% python3 -q
>>> import numpy as np
>>> import numpy.linalg as la
>>> np.set_printoptions(suppress=True, linewidth=100)
>>> def rd(a):
...     return np.round(a, 1) + 0
... 
>>> f = np.array([0, -2, -2]) + 0.5
>>> m1 = np.eye(3) - 2 * np.outer(f, f) / (f @ f)
>>> rd(m1)
array([[ 0.9,  0.3,  0.3],
       [ 0.3,  0.1, -0.9],
       [ 0.3, -0.9,  0.1]])
>>> w, V = la.eig(m1)
>>> rd(m1 @ V[:, 0] - w[0] * V[:, 0])
array([0., 0., 0.])
>>> rd(np.sort(la.eigvals(la.inv(m1))))
array([-1.,  1.,  1.])
>>> [round(float(la.det(m1[:i, :i])), 2) + 0 for i in range(1, 4)]
[0.89, -0.05, -1.0]
>>> np.all(la.eigvalsh(m1) > 0)
np.False_
>>> rd(la.eigvalsh(m1).min())
np.float64(-1.0)
>>> rd(la.det(m1))
np.float64(-1.0)
>>> np.trace(m1)
np.float64(1.0)
>>> rd(np.sort(np.abs(la.eigvals(m1))))
array([1., 1., 1.])
>>> (m1 - m1.T) / 2
array([[0., 0., 0.],
       [0., 0., 0.],
       [0., 0., 0.]])
>>> rng = np.random.default_rng(15)
>>> z = rng.permutation(3)
>>> z
array([0, 2, 1])
>>> Y = m1[z][:, z]
>>> rd(Y)
array([[ 0.9,  0.3,  0.3],
       [ 0.3,  0.1, -0.9],
       [ 0.3, -0.9,  0.1]])
>>> np.trace(Y)
np.float64(1.0)
>>> np.allclose(Y, m1)
True
>>> arr = np.loadtxt("case18.csv", delimiter=",")
>>> rd(arr)
array([[-0.1, -0.1,  0. , -0.1,  0. ],
       [ 0. , -0.3,  0.6, -0.1, -0.1],
       [-0.6,  0. , -1.2, -1.1,  0.4],
       [ 1.5,  1. ,  1. ,  2.8, -0.5],
       [-0.2, -0.6,  0.7, -0.6, -0.1],
       [ 0.5,  0.8, -0.7,  1.1,  0. ]])
>>> Y = arr / la.norm(arr, axis=1, keepdims=True)
>>> cov = Y @ Y.T
>>> np.argwhere(np.triu(np.abs(cov) > 0.95, 1))
array([[0, 3]])
>>> rd(np.degrees(np.arccos(np.clip(cov[3, 5], -1, 1))))
np.float64(45.1)
>>> rd(la.norm(Y, axis=1))
array([1., 1., 1., 1., 1., 1.])
>>> J = np.load("m.npy")
>>> J
array([[ 0.,  0.,  0., -1.,  0.],
       [ 0.,  0., -1.,  0., -1.],
       [ 0., -1.,  0.,  0., -1.],
       [-1.,  0.,  0.,  0.,  0.],
       [ 0., -1., -1.,  0.,  0.]])
>>> x = np.array([3, 2, 0, 0, 0])
>>> target = J @ x
>>> target
array([ 0.,  0., -2., -3., -2.])
>>> rd(la.solve(J.T, J[0]))
array([1., 0., 0., 0., 0.])
>>> rd(la.solve(J, target + J[:, 2]))
array([3., 2., 1., 0., 0.])
>>> np.all(la.eigvalsh(J) > 0)
np.False_
>>> Uu, sv, Vt = la.svd(arr)
>>> rd(sv)
array([4. , 1.9, 0. , 0. , 0. ])
>>> Y = Uu[:, :2] @ np.diag(sv[:2]) @ Vt[:2]
>>> rd(la.norm(arr - Y) / la.norm(arr))
np.float64(0.0)
>>> la.matrix_rank(arr, rtol=0.05)
np.int64(2)
>>> rd(Y)
array([[-0.1, -0.1,  0. , -0.1,  0. ],
       [ 0. , -0.3,  0.6, -0.1, -0.1],
       [-0.6,  0. , -1.2, -1.1,  0.4],
       [ 1.5,  1. ,  1. ,  2.8, -0.5],
       [-0.2, -0.6,  0.7, -0.6, -0.1],
       [ 0.5,  0.8, -0.7,  1.1,  0. ]])
>>> la.matrix_rank(Y)
np.int64(2)
>>> rd(np.abs(arr - Y).max())
np.float64(0.0)
>>> np.flatnonzero(la.matrix_power((J != 0) + (J.T != 0) + np.eye(5), 5)[0])
array([0, 3])
>>> J @ J
array([[1., 0., 0., 0., 0.],
       [0., 2., 1., 0., 1.],
       [0., 1., 2., 0., 1.],
       [0., 0., 0., 1., 0.],
       [0., 1., 1., 0., 2.]])
>>> rd(np.sort(la.eigvals(J).real))
array([-2., -1.,  1.,  1.,  1.])
>>> rd(la.det(J))
np.float64(2.0)
>>> sv = 10 * 0.9 ** np.arange(3)
>>> F = rng.normal(size=(23, 3)) * rng.permutation(sv)
>>> rd(F)
array([[  6.3, -14.3,  -8.4],
       [  3.2,  -5.2,   4.7],
       [  6.5, -14.4,   9.2],
       [ -4.8,  20.9,   6.6],
       [ -4.4,   2. ,   1.9],
       [  2.7,  13.9,   4.8],
       [ 13.5,   6.3,  -1.6],
       [-12.3, -15.6,   1.8],
       [  5.6,  14.4,  -5.5],
       [  0.6,  -8.1,  -3.8],
       [-18.5,   7.4,  -6.5],
       [ -0.6,   4.5,   3.1],
       [-10.6,  15.2,   6.8],
       [  4.1,  -6.6, -14.4],
       [-13.2,  -2.1,   1.4],
       [ -5.7,  18.3,   2.7],
       [  8.1,   9.1,  -9.6],
       [  8.1,   4.5, -11.4],
       [  5.9,  10.7,   8.8],
       [  8.5, -14.1,  -2.2],
       [ -4.4,   0.5,   1. ],
       [  9.1,   7.5,  -7.5],
       [  7.3,  16.3,   2.8]])
>>> Ac = F - F.mean(axis=0)
>>> Uu, sv, Vt = la.svd(Ac, full_matrices=False)
>>> la.matrix_rank(Ac)
np.int64(3)
>>> np.abs(Uu[:, 0]).argmax()
np.int64(3)
>>> rd(sv ** 2 / (sv ** 2).sum())
array([0.5, 0.3, 0.2])
>>> (np.sign(Uu[:, 0]) == np.sign(Uu[0, 0])).astype(int)
array([1, 1, 1, 0, 0, 0, 0, 1, 0, 1, 0, 0, 0, 1, 1, 0, 0, 1, 0, 1, 1, 0, 0])
>>> feats = np.loadtxt("sample4.csv", delimiter=",")
>>> feats
array([[-1.3,  2.2,  1.3, -0.4],
       [-0.3,  1.6,  0.4, -0.1],
       [ 0.1,  0. ,  0.2, -0.1],
       [-0.4, -0.8,  0.2,  1.5],
       [ 1. , -0.5, -1.5,  0.5],
       [ 1. ,  1.9, -0.8, -2.2],
       [ 3. ,  1.5, -3. ,  1. ],
       [ 1.2, -1.9, -1.1, -0.1],
       [-1. , -0.3,  1.1, -0.3],
       [-0.8,  0. ,  1. ,  2.2],
       [ 0.7,  0.6, -0.8, -0.3],
       [-2.4,  0.4,  2.6,  0. ],
       [-0.4, -0.5,  0.7,  0.8],
       [-0.3, -0.1,  0.9,  0.1],
       [ 0.3,  0.1, -0.1, -0.1],
       [ 1.6, -1.5, -1.6,  0.9],
       [ 0.2,  0.2,  0.2, -0.9],
       [ 0.1,  0.7, -0.8, -0.3],
       [-0.1, -0.5, -0.3, -0.9],
       [-1.4, -0.9,  1.3,  0. ],
       [ 2.4,  0.4, -2.6, -1.2],
       [ 1.2, -0.7, -0.8,  1.2]])
>>> Ac = feats - feats.mean(axis=0)
>>> Uu, sv, Vt = la.svd(Ac, full_matrices=False)
>>> np.abs(Uu[:, 0]).argmax()
np.int64(6)
>>> np.abs(Vt[0]).argmax()
np.int64(2)
>>> rd(np.abs(Vt[-1]))
array([0.7, 0. , 0.7, 0. ])
>>> np.searchsorted(np.cumsum(sv ** 2) / (sv ** 2).sum(), 0.9) + 1
np.int64(3)
>>> rd((sv ** 2).sum() ** 2 / (sv ** 4).sum())
np.float64(2.2)
>>> rd(sv)
array([8.4, 5.4, 3.6, 1. ])
>>> la.matrix_rank(Ac)
np.int64(4)
>>> Y = np.c_[feats[:, :1] @ np.array([[2]]), np.array([4, 1, 1, 8, 0, 6, 3, 5, 1, 2, 2, 3, 3, 0, 2, 0, 5, 0, 4, 6, 2, 4])]
>>> Y
array([[-2.6,  4. ],
       [-0.6,  1. ],
       [ 0.2,  1. ],
       [-0.8,  8. ],
       [ 2. ,  0. ],
       [ 2. ,  6. ],
       [ 6. ,  3. ],
       [ 2.4,  5. ],
       [-2. ,  1. ],
       [-1.6,  2. ],
       [ 1.4,  2. ],
       [-4.8,  3. ],
       [-0.8,  3. ],
       [-0.6,  0. ],
       [ 0.6,  2. ],
       [ 3.2,  0. ],
       [ 0.4,  5. ],
       [ 0.2,  0. ],
       [-0.2,  4. ],
       [-2.8,  6. ],
       [ 4.8,  2. ],
       [ 2.4,  4. ]])
>>> rd(la.norm(la.qr(feats)[0].T @ Y, axis=0) ** 2 / ((Y ** 2).sum(axis=0) + 1e-12))
array([1., 0.])
>>> la.matrix_rank(Y)
np.int64(2)
>>> x = np.array([1, 1])
>>> h1 = np.maximum(Y @ x, 0)
>>> rd(np.maximum(Y @ (3 * x), 0))
array([ 4.2,  1.2,  3.6, 21.6,  6. , 24. , 27. , 22.2,  0. ,  1.2, 10.2,  0. ,  6.6,  0. ,  7.8,
        9.6, 16.2,  0.6, 11.4,  9.6, 20.4, 19.2])
>>> np.flatnonzero(h1 > 1e-9)
array([ 0,  1,  2,  3,  4,  5,  6,  7,  9, 10, 12, 14, 15, 16, 17, 18, 19, 20, 21])
>>> W0 = np.loadtxt("w.csv", delimiter=",")
>>> rd(W0)
array([[ 2.4,  0.6,  5.4,  0. ],
       [ 2. ,  0. ,  5. ,  0. ],
       [-2.1, -6.1,  0.9,  0. ],
       [-1.5, -5.2,  1.5,  0. ],
       [ 8.1,  9.2, 11.1,  0. ],
       [-2. , -6. ,  1. ,  0. ],
       [-1.3, -5. ,  1.7,  0. ],
       [ 0.5, -2.2,  3.5,  0. ],
       [-0.9, -4.4,  2.1,  0. ],
       [ 0.3, -2.6,  3.3,  0. ],
       [ 1.3, -1. ,  4.3,  0. ],
       [ 1. , -1.5,  4. ,  0. ],
       [-0.6, -3.9,  2.4,  0. ],
       [-1.7, -5.5,  1.3,  0. ],
       [ 1.6, -0.6,  4.6,  0. ],
       [ 0. , -3.1,  3. ,  0. ],
       [ 1.1, -1.3,  4.1,  0. ],
       [ 0.2, -2.7,  3.2,  0. ],
       [-1.8, -5.6,  1.2,  0. ]])
>>> Uu, sv, Vt = la.svd(W0)
>>> np.argmax(sv[:-1] / (sv[1:] + 1e-6)) + 1
np.int64(2)
>>> rd(sv)
array([20.6, 18.2,  0. ,  0. ])
>>> Y = Uu[:, :2] @ np.diag(sv[:2]) @ Vt[:2]
>>> rd(la.norm(W0 - Y) / la.norm(W0))
np.float64(0.0)
>>> rd(Y)
array([[ 2.4,  0.6,  5.4,  0. ],
       [ 2. ,  0. ,  5. ,  0. ],
       [-2.1, -6.1,  0.9,  0. ],
       [-1.5, -5.2,  1.5,  0. ],
       [ 8.1,  9.2, 11.1,  0. ],
       [-2. , -6. ,  1. ,  0. ],
       [-1.3, -5. ,  1.7,  0. ],
       [ 0.5, -2.2,  3.5,  0. ],
       [-0.9, -4.4,  2.1,  0. ],
       [ 0.3, -2.6,  3.3,  0. ],
       [ 1.3, -1. ,  4.3,  0. ],
       [ 1. , -1.5,  4. ,  0. ],
       [-0.6, -3.9,  2.4,  0. ],
       [-1.7, -5.5,  1.3,  0. ],
       [ 1.6, -0.6,  4.6,  0. ],
       [ 0. , -3.1,  3. ,  0. ],
       [ 1.1, -1.3,  4.1,  0. ],
       [ 0.2, -2.7,  3.2,  0. ],
       [-1.8, -5.6,  1.2,  0. ]])
>>> la.matrix_rank(Y)
np.int64(2)
